$ python3 -q
>>> import numpy as np
>>> np.set_printoptions(precision=1, suppress=True, linewidth=160, legacy="1.25")
>>> def rd(a):
...     return np.round(a, 1) + 0
... 
>>> m1 = np.load("mat.npy")
>>> m1
array([[ 1, -1,  1, -1],
       [ 1,  0,  0,  0]])
>>> # columns 1 and 3 are equal
>>> out = m1[0, 0] * m1[1:] - np.outer(m1[1:, 0], m1[0])
>>> out
array([[ 0,  1, -1,  1]])
>>> m1[:, 0] / m1[0, 0]
array([1., 1.])
>>> gram = m1.T @ m1
>>> np.diag(gram)
array([2, 1, 1, 1])
>>> gram
array([[ 2, -1,  1, -1],
       [-1,  1, -1,  1],
       [ 1, -1,  1, -1],
       [-1,  1, -1,  1]])
>>> np.allclose(gram, gram.T)
True
>>> np.trace(gram), (m1 ** 2).sum()
(5, 5)
>>> np.linalg.matrix_rank(gram)
2
>>> Uu, sig, Vh = np.linalg.svd(m1, full_matrices=False)
>>> np.allclose(Uu * sig @ Vh, m1)
True
>>> (sig > 1e-8).sum()
2
>>> rd(sig / sig[0])
array([1. , 0.4])
>>> rd(Uu.T @ m1 @ Vh.T)
array([[2.1, 0. ],
       [0. , 0.8]])
>>> Uu.shape, sig.shape, Vh.shape
((2, 2), (2,), (2, 4))
>>> out = m1 / np.linalg.norm(m1, axis=1, keepdims=True)
>>> gram = out @ out.T
>>> np.argwhere(np.triu(np.abs(gram) > 0.95, 1))
array([], shape=(0, 2), dtype=int64)
>>> rd(np.linalg.norm(out, axis=1))
array([1., 1.])
>>> gram
array([[1. , 0.5],
       [0.5, 1. ]])
>>> cent = np.sign(np.array([[-6, -3, 4], [-3, 7, -6], [-7, 6, -5]]))
>>> out = (np.tril(cent, -1) + np.eye(3)) @ (np.triu(cent, 1) + np.eye(3))
>>> evals = np.array([3, -2, 3])
>>> E = np.rint(out * evals @ np.linalg.inv(out)) + 0
>>> E
array([[  8.,   0.,   5.],
       [-10.,   3., -10.],
       [-10.,   0.,  -7.]])
>>> evals, evecs = np.linalg.eig(E)
>>> rd(np.sort(np.linalg.eigvals(E.T)))
array([-2.,  3.,  3.])
>>> np.prod(evals)
-18.0
>>> E @ evecs[:, 0] - evals[0] * evecs[:, 0]
array([0., 0., 0.])
>>> np.argsort(-np.linalg.norm(E, axis=0).round(6), kind="stable")[:3]
array([0, 2, 1])
>>> round(np.log10(np.linalg.cond(E)))
2
>>> rd(np.abs(np.linalg.svd(E)[2][-1]))
array([0.4, 0.7, 0.6])
>>> rd(np.linalg.norm(E, 2) / np.linalg.norm(E))
1.0
>>> np.linalg.cond(E) > 100
False
>>> np.allclose(E @ E.T, E.T @ E)
False
>>> np.trace(E)
4.0
>>> out = E[0, 0] * E[1:] - np.outer(E[1:, 0], E[0])
>>> out
array([[  0.,  24., -30.],
       [  0.,   0.,  -6.]])
>>> np.linalg.matrix_rank(out), np.linalg.matrix_rank(E)
(2, 3)
>>> rd(E[:, 0] / E[0, 0])
array([ 1. , -1.2, -1.2])
>>> M = np.loadtxt("run0.csv", delimiter=",")
>>> M
array([[ 5.,  8.,  7.,  2., -5.],
       [ 9.,  0.,  4.,  3., -4.],
       [ 2.,  4.,  7.,  0.,  4.],
       [ 5.,  3.,  6.,  6., -4.],
       [ 0.,  0.,  0.,  0., -2.]])
>>> out = M / np.sqrt((M ** 2).mean(axis=1, keepdims=True))
>>> np.linalg.matrix_rank(out) == np.linalg.matrix_rank(M)
True
>>> out = np.array([[-5, -6], [9, -5]])
>>> cent = np.kron(out, M)
>>> cent.shape
(10, 10)
>>> gram = M.T @ M
>>> np.diag(gram)
array([135.,  89., 150.,  49.,  77.])
>>> np.linalg.matrix_rank(gram)
5
>>> np.trace(gram), (M ** 2).sum()
(500.0, 500.0)
>>> J = np.load("sample18.npy")
>>> J
array([[-1, -3,  1,  1,  3,  0,  2,  1],
       [-3, -1, -3,  1,  1,  3,  0,  2],
       [ 1, -3, -1, -3,  1,  1,  3,  0],
       [ 1,  1, -3, -1, -3,  1,  1,  3],
       [ 3,  1,  1, -3, -1, -3,  1,  1],
       [ 0,  3,  1,  1, -3, -1, -3,  1],
       [ 2,  0,  3,  1,  1, -3, -1, -3],
       [ 1,  2,  0,  3,  1,  1, -3, -1]])
>>> # equal to its transpose
>>> evals, evecs = np.linalg.eigh(J)
>>> rd(np.linalg.eigvalsh(J + 3 * np.eye(8)))
array([-6.7, -4.8, -0.2,  2.4,  4. ,  4.4,  5.5, 11.4])
>>> rd(evecs.T @ J @ evecs)
array([[-9.7,  0. ,  0. ,  0. ,  0. ,  0. ,  0. ,  0. ],
       [ 0. , -7.8,  0. ,  0. ,  0. ,  0. ,  0. ,  0. ],
       [ 0. ,  0. , -3.2,  0. ,  0. ,  0. ,  0. ,  0. ],
       [ 0. ,  0. ,  0. , -0.6,  0. ,  0. ,  0. ,  0. ],
       [ 0. ,  0. ,  0. ,  0. ,  1. ,  0. ,  0. ,  0. ],
       [ 0. ,  0. ,  0. ,  0. ,  0. ,  1.4,  0. ,  0. ],
       [ 0. ,  0. ,  0. ,  0. ,  0. ,  0. ,  2.5,  0. ],
       [ 0. ,  0. ,  0. ,  0. ,  0. ,  0. ,  0. ,  8.4]])
>>> rd(np.linalg.eigvalsh(J @ J))
array([ 0.4,  0.9,  2. ,  6.3,  9.9, 61.4, 71. , 94. ])
>>> rd(evals.sum()), np.trace(J)
(-8.0, -8)
>>> rd(np.abs(evecs[:, -1]))
array([0.3, 0.4, 0.4, 0.3, 0.3, 0.4, 0.4, 0.3])
>>> (evals > 1e-8).sum(), (evals < -1e-8).sum()
(4, 4)
>>> np.unique(evals.round(6) + 0, return_counts=True)[1]
array([1, 1, 1, 1, 1, 1, 1, 1])
>>> rd(evecs @ np.diag(evals) @ evecs.T)
array([[-1., -3.,  1.,  1.,  3.,  0.,  2.,  1.],
       [-3., -1., -3.,  1.,  1.,  3.,  0.,  2.],
       [ 1., -3., -1., -3.,  1.,  1.,  3.,  0.],
       [ 1.,  1., -3., -1., -3.,  1.,  1.,  3.],
       [ 3.,  1.,  1., -3., -1., -3.,  1.,  1.],
       [ 0.,  3.,  1.,  1., -3., -1., -3.,  1.],
       [ 2.,  0.,  3.,  1.,  1., -3., -1., -3.],
       [ 1.,  2.,  0.,  3.,  1.,  1., -3., -1.]])
